% python3 -q
>>> import numpy as np
>>> from numpy import linalg as LA
>>> np.set_printoptions(precision=2, suppress=True, linewidth=120, legacy="1.25")
>>> rd = lambda a: np.round(a, 2) + 0
>>> out = np.array([[-2, 1], [-2, -2], [-2, 2]])
>>> K = np.tile(out, (2, 3))
>>> K
array([[-2,  1, -2,  1, -2,  1],
       [-2, -2, -2, -2, -2, -2],
       [-2,  2, -2,  2, -2,  2],
       [-2,  1, -2,  1, -2,  1],
       [-2, -2, -2, -2, -2, -2],
       [-2,  2, -2,  2, -2,  2]])
>>> rd(LA.norm(K, 2))
8.83
>>> rd(LA.norm(K, 1)), rd(LA.norm(K, np.inf))
(12.0, 12.0)
>>> rd(LA.norm(K, axis=0))
array([4.9 , 4.24, 4.9 , 4.24, 4.9 , 4.24])
>>> rd(LA.norm(K[1] - K[2]))
6.93
>>> Uu, sigma, Vh = LA.svd(K)
>>> evecs = Vh[:(sigma > 1e-8).sum()]
>>> rng = np.random.default_rng(521920)
>>> x0 = K[2] + 3 * K[5] + rng.integers(2) * np.eye(6)[3]
>>> x0
array([-8.,  8., -8.,  8., -8.,  8.])
>>> rd(np.diag(evecs.T @ evecs))
array([0.33, 0.33, 0.33, 0.33, 0.33, 0.33])
>>> rd(LA.norm(x0 - evecs.T @ evecs @ x0))
0.0
>>> X = np.array([[-1.1, 2.4, -0.4, -0.2, -0.5, 0.7, -1.8, 0.1, 0.2, -0.5],
...     [0.9, 1.3, 0.6, -1.6, 0.5, -0.4, 0.6, -1.3, 1.0, 0.3],
...     [-0.1, -0.7, 0.0, -0.9, -0.3, -0.5, 0.0, -0.6, 0.1, -1.2],
...     [-0.4, 0.3, -2.6, 0.5, 0.6, -0.1, 2.5, -0.7, -0.5, 1.5],
...     [-0.9, 1.6, 0.2, -1.9, 0.1, -0.7, -0.5, -0.5, 0.6, 0.5]])
>>> X[1] = X[0] + 0.02 * rng.normal(size=10)
>>> rd(X)
array([[-1.1 ,  2.4 , -0.4 , -0.2 , -0.5 ,  0.7 , -1.8 ,  0.1 ,  0.2 , -0.5 ],
       [-1.12,  2.39, -0.43, -0.16, -0.51,  0.69, -1.79,  0.13,  0.16, -0.51],
       [-0.1 , -0.7 ,  0.  , -0.9 , -0.3 , -0.5 ,  0.  , -0.6 ,  0.1 , -1.2 ],
       [-0.4 ,  0.3 , -2.6 ,  0.5 ,  0.6 , -0.1 ,  2.5 , -0.7 , -0.5 ,  1.5 ],
       [-0.9 ,  1.6 ,  0.2 , -1.9 ,  0.1 , -0.7 , -0.5 , -0.5 ,  0.6 ,  0.5 ]])
>>> LA.norm(X, axis=1).argmax()
3
>>> rd(LA.norm(X, "nuc"))
13.23
>>> rd(LA.norm(X, axis=1))
array([3.38, 3.38, 1.86, 4.11, 2.94])
>>> out = np.array([[2, 1],
...     [1, 3],
...     [1, 2],
...     [1, 0],
...     [0, 2],
...     [3, 0],
...     [1, 3],
...     [1, 2],
...     [2, 0],
...     [0, 0]])
>>> LA.matrix_rank(np.vstack([X, out.T]))
7
>>> rd(out.T @ X.T)
array([[ 0.4 ,  0.28, -3.7 , -2.1 , -3.8 ],
       [-0.9 , -0.92, -4.  ,  2.6 ,  2.  ]])
>>> rd(np.einsum("ik,kj->ij", X, out))
array([[ 0.4 , -0.9 ],
       [ 0.28, -0.92],
       [-3.7 , -4.  ],
       [-2.1 ,  2.6 ],
       [-3.8 ,  2.  ]])
>>> np.vstack([X, out.T]).shape
(7, 10)
>>> rd(X @ out)
array([[ 0.4 , -0.9 ],
       [ 0.28, -0.92],
       [-3.7 , -4.  ],
       [-2.1 ,  2.6 ],
       [-3.8 ,  2.  ]])
>>> rd(np.einsum("ik,kj->ji", X, out))
array([[ 0.4 ,  0.28, -3.7 , -2.1 , -3.8 ],
       [-0.9 , -0.92, -4.  ,  2.6 ,  2.  ]])
>>> out @ X
Traceback (most recent call last):
  File "<python-input-31>", line 1, in <module>
    out @ X
    ~~~~^~~
ValueError: matmul: Input operand 1 has a mismatch in its core dimension 0, with gufunc signature (n?,k),(k,m?)->(n?,m?) (size 5 is different from 2)
>>> out = X + rng.integers(-2, 3, (5, 4)) @ rng.integers(-2, 3, (4, 10))
>>> rd(out)
array([[ -4.1 ,  -1.6 ,  -5.4 ,   2.8 ,   3.5 ,   5.7 ,  -0.8 ,  -5.9 ,   4.2 ,  -0.5 ],
       [  5.88,  -5.61,   1.57,  -4.16,   5.49,   0.69,   6.21,   0.13,   2.16,  -9.51],
       [ -0.1 ,  -2.7 ,  -2.  ,   0.1 ,   1.7 ,   1.5 ,   1.  ,  -2.6 ,   2.1 ,  -2.2 ],
       [  2.6 , -12.7 ,  -2.6 ,  -1.5 ,   5.6 ,   0.9 ,   8.5 ,  -7.7 ,   2.5 ,  -2.5 ],
       [ -0.9 ,   3.6 ,  -4.8 ,   1.1 ,   4.1 ,   4.3 ,   0.5 ,  -0.5 ,   4.6 ,  -2.5 ]])
>>> LA.matrix_rank(out - X, tol=1e-8)
4
>>> np.abs(out - X).sum(axis=1)
array([35., 46., 15., 44., 27.])
>>> M = np.loadtxt("block2.csv", delimiter=",")
>>> rd(M)
array([[ 0.49, -0.31, -0.04, -0.04,  0.22,  0.04, -0.31],
       [-0.31,  0.2 ,  0.03,  0.03, -0.14, -0.03,  0.2 ],
       [-0.04,  0.03,  0.  ,  0.  , -0.02,  0.  ,  0.03],
       [-0.04,  0.03,  0.  ,  0.  , -0.02,  0.  ,  0.03],
       [ 0.22, -0.14, -0.02, -0.02,  0.1 ,  0.02, -0.14],
       [ 0.04, -0.03,  0.  ,  0.  ,  0.02,  0.  , -0.03],
       [-0.31,  0.2 ,  0.03,  0.03, -0.14, -0.03,  0.2 ]])
>>> # row 3 repeats row 2
>>> ev, evecs = LA.eigh(M)
>>> x0 = np.array([9, 3, 7, 7, 8, 1, 8])
>>> rd(evecs * np.maximum(ev, 0) @ evecs.T)
array([[ 0.49, -0.31, -0.04, -0.04,  0.22,  0.04, -0.31],
       [-0.31,  0.2 ,  0.03,  0.03, -0.14, -0.03,  0.2 ],
       [-0.04,  0.03,  0.  ,  0.  , -0.02,  0.  ,  0.03],
       [-0.04,  0.03,  0.  ,  0.  , -0.02,  0.  ,  0.03],
       [ 0.22, -0.14, -0.02, -0.02,  0.1 ,  0.02, -0.14],
       [ 0.04, -0.03,  0.  ,  0.  ,  0.02,  0.  , -0.03],
       [-0.31,  0.2 ,  0.03,  0.03, -0.14, -0.03,  0.2 ]])
>>> rd(np.abs(M).sum(axis=1).max()), np.abs(ev).max()
(1.47, 1.0)
>>> LA.cond(M) > 100
True
>>> [round(float(x), 2) for x in LA.svd(M, compute_uv=False)[:3]]
[1.0, 0.0, 0.0]
>>> rd(M @ LA.pinv(M) @ M)
array([[ 0.49, -0.31, -0.04, -0.04,  0.22,  0.04, -0.31],
       [-0.31,  0.2 ,  0.03,  0.03, -0.14, -0.03,  0.2 ],
       [-0.04,  0.03,  0.  ,  0.  , -0.02,  0.  ,  0.03],
       [-0.04,  0.03,  0.  ,  0.  , -0.02,  0.  ,  0.03],
       [ 0.22, -0.14, -0.02, -0.02,  0.1 ,  0.02, -0.14],
       [ 0.04, -0.03,  0.  ,  0.  ,  0.02,  0.  , -0.03],
       [-0.31,  0.2 ,  0.03,  0.03, -0.14, -0.03,  0.2 ]])
>>> np.abs(np.diag(LA.qr(M)[1])) > 1e-9
array([ True, False, False, False, False, False, False])
>>> np.unique(M.round(6), axis=0).shape
(5, 7)
>>> LA.lstsq(M[:-1].T, M[-1])[2]
1
>>> rd(np.trace(LA.pinv(M) @ M))
1.0
>>> out = np.array([[-1, 0], [-3, -3], [1, -1], [2, 1], [2, 2], [3, 1]])
>>> np.einsum("ij->j", K)
array([-12,   2, -12,   2, -12,   2])
>>> out @ K
Traceback (most recent call last):
  File "<python-input-52>", line 1, in <module>
    out @ K
    ~~~~^~~
ValueError: matmul: Input operand 1 has a mismatch in its core dimension 0, with gufunc signature (n?,k),(k,m?)->(n?,m?) (size 6 is different from 2)
>>> r0 = np.array([-9, 7, -5, 1, 0, -6, 4, -9])
>>> mat = -3 * np.eye(8) + np.outer(r0, r0)
>>> mat
array([[ 78., -63.,  45.,  -9.,   0.,  54., -36.,  81.],
       [-63.,  46., -35.,   7.,   0., -42.,  28., -63.],
       [ 45., -35.,  22.,  -5.,   0.,  30., -20.,  45.],
       [ -9.,   7.,  -5.,  -2.,   0.,  -6.,   4.,  -9.],
       [  0.,   0.,   0.,   0.,  -3.,   0.,   0.,   0.],
       [ 54., -42.,  30.,  -6.,   0.,  33., -24.,  54.],
       [-36.,  28., -20.,   4.,   0., -24.,  13., -36.],
       [ 81., -63.,  45.,  -9.,   0.,  54., -36.,  78.]])
>>> # 2 groups of indices that never mix
>>> np.argsort(-LA.norm(mat, axis=0).round(6), kind="stable")[:3]
array([0, 7, 1])
>>> [round(float(x), 2) for x in LA.svd(mat, compute_uv=False)[:3]]
[286.0, 3.0, 3.0]
>>> q, evecs = LA.qr(mat[:, :7])[0], LA.qr(mat[:, 7:])[0]
>>> sigma = LA.svd(q.T @ evecs, compute_uv=False)
>>> (sigma > 0.9).sum()
1
>>> rd(LA.norm(q @ q.T - evecs @ evecs.T, 2))
1.0
>>> r0 = np.array([1, 1])
>>> np.array([np.convolve(row, r0, "same") for row in mat])
array([[ 78.,  15., -18.,  36.,  -9.,  54.,  18.,  45.],
       [-63., -17.,  11., -28.,   7., -42., -14., -35.],
       [ 45.,  10., -13.,  17.,  -5.,  30.,  10.,  25.],
       [ -9.,  -2.,   2.,  -7.,  -2.,  -6.,  -2.,  -5.],
       [  0.,   0.,   0.,   0.,  -3.,  -3.,   0.,   0.],
       [ 54.,  12., -12.,  24.,  -6.,  33.,   9.,  30.],
       [-36.,  -8.,   8., -16.,   4., -24., -11., -23.],
       [ 81.,  18., -18.,  36.,  -9.,  54.,  18.,  42.]])
>>> np.polyval(r0, mat[1])
array([-62.,  47., -34.,   8.,   1., -41.,  29., -62.])
>>> idx = rng.permutation(8)
>>> idx
array([0, 4, 1, 5, 3, 7, 2, 6])
>>> out = mat[idx][:, idx]
>>> rd(LA.det(out)), rd(LA.det(mat[idx]))
(-625482.0, -625482.0)
>>> out
array([[ 78.,   0., -63.,  54.,  -9.,  81.,  45., -36.],
       [  0.,  -3.,   0.,   0.,   0.,   0.,   0.,   0.],
       [-63.,   0.,  46., -42.,   7., -63., -35.,  28.],
       [ 54.,   0., -42.,  33.,  -6.,  54.,  30., -24.],
       [ -9.,   0.,   7.,  -6.,  -2.,  -9.,  -5.,   4.],
       [ 81.,   0., -63.,  54.,  -9.,  78.,  45., -36.],
       [ 45.,   0., -35.,  30.,  -5.,  45.,  22., -20.],
       [-36.,   0.,  28., -24.,   4., -36., -20.,  13.]])
>>> np.allclose(out, mat)
False
>>> rd(np.sort(np.abs(LA.eigvals(out))))
array([  3.,   3.,   3.,   3.,   3.,   3.,   3., 286.])
>>> Uu, sigma, Vh = LA.svd(mat)
>>> rd(sigma)
array([286.,   3.,   3.,   3.,   3.,   3.,   3.,   3.])
>>> np.argmax(sigma[:-1] / (sigma[1:] + 1e-6)) + 1
1
>>> out = Uu[:, :1] @ np.diag(sigma[:1]) @ Vh[:1]
>>> rd(LA.norm(mat - out, 2)), rd(sigma[1])
(3.0, 3.0)
>>> LA.matrix_rank(out)
1
>>> LA.matrix_rank(mat, rtol=0.05)
1
>>> W0 = np.load("m.npy")
>>> W0
array([[-5,  4,  4,  5, -5,  3,  5, -1],
       [-2,  1, -2,  5,  1, -3,  2, -5],
       [ 2,  3, -1,  5,  4,  0, -5,  2],
       [ 0,  0,  5,  3,  0, -1, -1,  1],
       [ 1, -5, -3,  3,  3, -2, -5, -3],
       [-3, -1,  4,  5, -1,  3, -5, -5],
       [ 3, -5,  2,  3,  0, -3,  3,  4],
       [-5,  0, -2, -2,  5,  1,  3, -2]])
>>> (W0 + W0.T) / 2
array([[-5. ,  1. ,  3. ,  2.5, -2. ,  0. ,  4. , -3. ],
       [ 1. ,  1. ,  0.5,  2.5, -2. , -2. , -1.5, -2.5],
       [ 3. ,  0.5, -1. ,  5. ,  0.5,  2. , -1.5,  0. ],
       [ 2.5,  2.5,  5. ,  3. ,  1.5,  2. ,  1. , -0.5],
       [-2. , -2. ,  0.5,  1.5,  3. , -1.5, -2.5,  1. ],
       [ 0. , -2. ,  2. ,  2. , -1.5,  3. , -4. , -2. ],
       [ 4. , -1.5, -1.5,  1. , -2.5, -4. ,  3. ,  3.5],
       [-3. , -2.5,  0. , -0.5,  1. , -2. ,  3.5, -2. ]])
>>> np.trace(W0)
5
>>> np.allclose(W0 @ W0.T, W0.T @ W0)
False
>>> W0 @ W0
array([[ 31,  -7,  32,  47,  22, -29, -20,  20],
       [ 45, -25,  16,   4, -16, -36,  -2,  28],
       [-39,  13,   2,  28,  11,   1, -13, -50],
       [  5,  21,   2,  24,  26,  -2, -23,  12],
       [  8,   2,  11, -36, -26,  15, -22,   8],
       [ 25,  26,  26,  22,  -1,  10, -82,  -1],
       [ -3,   1,  21,  -5,  11,   7,  28,  48],
       [ 42, -67, -29,  -8,  21, -31, -40,  -5]])
>>> rd(np.sort(np.abs(LA.eigvals(W0))))
array([4.18, 4.18, 6.04, 6.04, 6.65, 6.65, 7.75, 7.75])
